$ python -q
>>> import numpy as np
>>> np.set_printoptions(precision=2, suppress=True, linewidth=200)
>>> def tidy(a):
...     return np.round(a, 2) + 0
... 
>>> mat = np.load("arr.npy")
>>> print(mat)
[[ 6 -3  0  1]
 [-3  5  3  3]
 [ 0  3  3  2]
 [ 1  3  2  6]]
>>> rng = np.random.default_rng(3363)
>>> idx = rng.permutation(4)
>>> print(idx)
[3 0 2 1]
>>> B = mat[idx][:, idx]
>>> print(B)
[[ 6  1  2  3]
 [ 1  6  0 -3]
 [ 2  0  3  3]
 [ 3 -3  3  5]]
>>> print(np.trace(B))
20
>>> print(tidy(np.trace(np.linalg.pinv(mat) @ mat)))
3.0
>>> print(np.unique(mat.round(6), axis=0).shape)
(4, 4)
>>> print(tidy(mat @ np.linalg.pinv(mat) @ mat))
[[ 6. -3.  0.  1.]
 [-3.  5.  3.  3.]
 [ 0.  3.  3.  2.]
 [ 1.  3.  2.  6.]]
>>> print(np.linalg.lstsq(mat[:-1].T, mat[-1])[2])
3
>>> print(np.linalg.matrix_rank(mat, rtol=0.1))
3
>>> print([round(float(x), 2) for x in np.linalg.svd(mat, compute_uv=False)[:3]])
[10.64, 7.23, 2.13]
>>> print(tidy(np.linalg.norm(mat, 2) / np.linalg.norm(mat)))
0.82
>>> print(np.linalg.cond(mat) > 100)
True
>>> U, s, Vh = np.linalg.svd(mat)
>>> print(np.argmax(s[:-1] / (s[1:] + 1e-6)) + 1)
3
>>> B = U[:, :3] @ np.diag(s[:3]) @ Vh[:3]
>>> print(np.linalg.matrix_rank(mat, rtol=0.05))
3
>>> print(tidy(np.linalg.norm(mat - B, 2)), tidy(s[3]))
0.0 0.0
>>> rk = np.linalg.matrix_rank(mat)
>>> print(rk)
3
>>> N = np.linalg.svd(mat)[2][rk:].T
>>> print([int(np.linalg.matrix_rank(mat[:i])) for i in range(1, len(mat) + 1)])
[1, 2, 3, 3]
>>> print([int(np.linalg.matrix_rank(mat[:, :j + 1])) for j in range(4)])
[1, 2, 3, 3]
>>> print(N.shape)
(4, 1)
>>> print(np.linalg.matrix_rank(mat.T @ mat), np.linalg.matrix_rank(mat @ mat.T))
3 3
>>> print(np.allclose(mat @ N, 0))
True
>>> print(tidy(mat @ N))
[[0.]
 [0.]
 [0.]
 [0.]]
>>> print([int(np.linalg.matrix_rank(np.delete(mat, i, axis=0))) for i in range(4)])
[3, 3, 3, 3]
>>> K = np.load("a.npy")
>>> print(K)
[[ 3.   0.2  0.4]
 [-0.5 -0.1 -0.6]
 [ 0.5 -0.1 -1.1]
 [ 0.5 -1.6  0.1]]
>>> q = K.astype(float).copy()
>>> for j in range(3):
...     q[:, j] -= q[:, :j] @ (q[:, :j].T @ q[:, j])
...     q[:, j] /= np.linalg.norm(q[:, j])
... 
>>> print(tidy(q))
[[ 0.96  0.16  0.06]
 [-0.16 -0.07 -0.43]
 [ 0.16 -0.06 -0.9 ]
 [ 0.16 -0.98  0.09]]
>>> proj = K @ np.linalg.solve(K.T @ K, K.T)
>>> print(np.linalg.matrix_rank(np.eye(4) - proj))
1
>>> print(np.trace(proj))
3.0
>>> print(tidy(np.diag(proj)))
[0.95 0.21 0.84 1.  ]
>>> print(tidy(proj @ K[:, 1]))
[ 0.2 -0.1 -0.1 -1.6]
>>> B = np.array([[5, 0, 0], [-1, -1, 4], [5, 5, -5]])
>>> print(tidy(np.einsum("ik,kj->ij", K, B)))
[[16.8  1.8 -1.2]
 [-5.4 -2.9  2.6]
 [-2.9 -5.4  5.1]
 [ 4.6  2.1 -6.9]]
>>> print(np.linalg.matrix_rank(K @ B))
3
>>> print(tidy(K @ B))
[[16.8  1.8 -1.2]
 [-5.4 -2.9  2.6]
 [-2.9 -5.4  5.1]
 [ 4.6  2.1 -6.9]]
>>> print(tidy(B.T @ K.T))
[[16.8 -5.4 -2.9  4.6]
 [ 1.8 -2.9 -5.4  2.1]
 [-1.2  2.6  5.1 -6.9]]
>>> x = np.array([-3, 4, 5])
>>> target = K @ x
>>> print(tidy(np.linalg.pinv(K) @ K))
[[1. 0. 0.]
 [0. 1. 0.]
 [0. 0. 1.]]
>>> print(tidy(np.linalg.solve(K.T @ K, K.T @ target)))
[-3.  4.  5.]
>>> print(target)
[-6.2 -1.9 -7.4 -7.4]
>>> target = target + 0.1 * rng.normal(size=4)
>>> print(tidy(target))
[-6.26 -1.86 -7.37 -7.32]
>>> beta, *_ = np.linalg.lstsq(K, target)
>>> print(tidy(np.linalg.norm(target - K @ beta)))
0.01
>>> print(beta.round())
[-3.  4.  5.]
>>> print([round(float(np.linalg.norm(np.linalg.solve(K.T @ K + lam * np.eye(3), K.T @ target))), 2) for lam in (0, 1, 10, 100)])
[7.02, 4.93, 1.68, 0.26]
